>>> import numpy as np
>>> from numpy import linalg as LA
>>> np.set_printoptions(suppress=True, linewidth=100)
>>> m1 = np.loadtxt("a.csv", delimiter=",")
>>> m1
array([[ 0.,  3.,  3.,  1.,  3.],
       [ 0., -2.,  3.,  0., -2.],
       [ 0., -3., -2.,  2.,  0.],
       [ 0., -3.,  1., -2.,  0.],
       [ 0., -3., -1., -1.,  3.]])
>>> theta = np.radians(90)
>>> r_ = np.eye(5)
>>> r_[3, 3] = r_[0, 0] = np.cos(theta)
>>> r_[3, 0], r_[0, 3] = -np.sin(theta), np.sin(theta)
>>> print(r_.round(1) + 0)
[[ 0.  0.  0.  1.  0.]
 [ 0.  1.  0.  0.  0.]
 [ 0.  0.  1.  0.  0.]
 [-1.  0.  0.  0.  0.]
 [ 0.  0.  0.  0.  1.]]
>>> out = m1 @ r_.T
>>> np.round(np.abs(out - m1).max(axis=0), 1)
array([2., 0., 0., 2., 0.])
>>> out.round(1) + 0
array([[ 1.,  3.,  3.,  0.,  3.],
       [ 0., -2.,  3.,  0., -2.],
       [ 2., -3., -2.,  0.,  0.],
       [-2., -3.,  1.,  0.,  0.],
       [-1., -3., -1.,  0.,  3.]])
>>> J = np.load("dump.npy")
>>> J
array([[ 2.,  3.,  0.,  1.],
       [ 1.,  0., -3.,  1.],
       [ 2.,  0.,  3.,  1.],
       [ 0.,  0.,  0.,  1.]])
>>> x = np.array([2, 1, 2, 3])
>>> target = J @ x
>>> beta, lr = np.zeros(4), 1 / LA.norm(J, 2) ** 2
>>> for i in range(4):
...     beta -= lr * J.T @ (J @ beta - target)
...     if i % 1 == 0: print(i, round(LA.norm(J @ beta - target), 1))
... 
0 2.7
1 2.1
2 1.8
3 1.6
>>> round(LA.cond(J), 1)
np.float64(5.6)
>>> np.round(np.sort(np.abs(LA.eigvals(J))), 1)
array([1. , 1.8, 3.9, 3.9])
>>> assert J == J.T
Traceback (most recent call last):
  File "<python-input-21>", line 1, in <module>
    assert J == J.T
           ^^^^^^^^
ValueError: The truth value of an array with more than one element is ambiguous. Use a.any() or a.all()
>>> np.allclose(J, J.T)
False
>>> np.allclose(J @ J.T, J.T @ J)
False
>>> np.trace(J)
np.float64(6.0)
>>> q, vecs = LA.qr(J[:, :3])[0], LA.qr(J[:, 3:])[0]
>>> sv = LA.svd(q.T @ vecs, compute_uv=False)
>>> (sv > 0.9).sum()
np.int64(0)
>>> out = np.array([[0.4, -0.5], [-1.3, -0.6], [0.0, 0.2], [0.6, 1.1]])
>>> C = np.array([[-1.7, 0.2, 0.9], [0.7, -1.8, 0.7]])
>>> E = out @ C
>>> E.round(1) + 0
array([[-1. ,  1. ,  0. ],
       [ 1.8,  0.8, -1.6],
       [ 0.1, -0.4,  0.1],
       [-0.2, -1.9,  1.3]])
>>> Uu, sv = LA.svd(E)
Traceback (most recent call last):
  File "<python-input-32>", line 1, in <module>
    Uu, sv = LA.svd(E)
    ^^^^^^
ValueError: too many values to unpack (expected 2)
>>> Uu, sv, vt = LA.svd(E, full_matrices=False)
>>> np.abs(Uu[:, 0]).round(6).argmax()
np.int64(1)
>>> np.allclose(Uu * sv @ vt, E)
True
>>> Uu.shape, sv.shape, vt.shape
((4, 3), (3,), (3, 3))
>>> (sv > 1e-8).sum()
np.int64(2)
>>> sv.round(1) + 0
array([3.2, 2. , 0. ])
>>> np.round(vt @ vt.T, 1) + 0
array([[1., 0., 0.],
       [0., 1., 0.],
       [0., 0., 1.]])
>>> np.round(np.abs(vt[0]), 1)
array([0.5, 0.6, 0.7])
>>> np.round(sv / sv[0], 1) + 0
array([1. , 0.6, 0. ])
>>> print(np.round(np.cumsum(sv ** 2) / np.sum(sv ** 2), 1))
[0.7 1.  1. ]
>>> def softmax(z):
...     e = np.exp(z - z.max(axis=-1, keepdims=True))
...     return e / e.sum(axis=-1, keepdims=True)
... 
>>> np.round(softmax(E).sum(axis=1), 1)
array([1., 1., 1., 1.])
>>> np.round(softmax(E[1]), 1) + 0
array([0.7, 0.3, 0. ])
>>> att = E @ E.T / np.sqrt(3)
>>> np.round(softmax(att + np.triu(np.full(att.shape, -np.inf), 1)), 1) + 0
array([[1. , 0. , 0. , 0. ],
       [0. , 1. , 0. , 0. ],
       [0.3, 0.3, 0.4, 0. ],
       [0. , 0. , 0.1, 0.9]])
>>> print(np.round(softmax(att), 1) + 0)
[[0.7 0.1 0.2 0.1]
 [0.  1.  0.  0. ]
 [0.2 0.2 0.3 0.4]
 [0.  0.  0.1 0.9]]
>>> np.round(softmax(att)[1] @ E, 1)
array([ 1.7,  0.8, -1.5])
>>> softmax(att).round(6).argmax(axis=1)
array([0, 1, 3, 3])
>>> K = np.loadtxt("out18.csv", delimiter=",")
>>> K.round(1) + 0
array([[ 0. ,  0.1,  0. ,  0. ,  0. ],
       [ 0.1,  0.8, -0.3,  0. , -0.2],
       [ 0. , -0.3,  0.1,  0. ,  0.1],
       [ 0. ,  0. ,  0. ,  0. ,  0. ],
       [ 0. , -0.2,  0.1,  0. ,  0.1]])
>>> # symmetric, so the eigenvalues are real
>>> rng = np.random.default_rng(647)
>>> labels = rng.permutation(5)
>>> labels
array([4, 3, 0, 1, 2])
>>> out = K[labels][:, labels]
>>> np.round(np.diag(out), 1) + 0
array([0.1, 0. , 0. , 0.8, 0.1])
>>> np.round(np.trace(out), 1)
np.float64(1.0)
>>> np.round(LA.det(out), 1), round(LA.det(K[labels]), 1)
(np.float64(-0.0), np.float64(-0.0))
>>> out.round(1) + 0
array([[ 0.1,  0. ,  0. , -0.2,  0.1],
       [ 0. ,  0. ,  0. ,  0. ,  0. ],
       [ 0. ,  0. ,  0. ,  0.1,  0. ],
       [-0.2,  0. ,  0.1,  0.8, -0.3],
       [ 0.1,  0. ,  0. , -0.3,  0.1]])
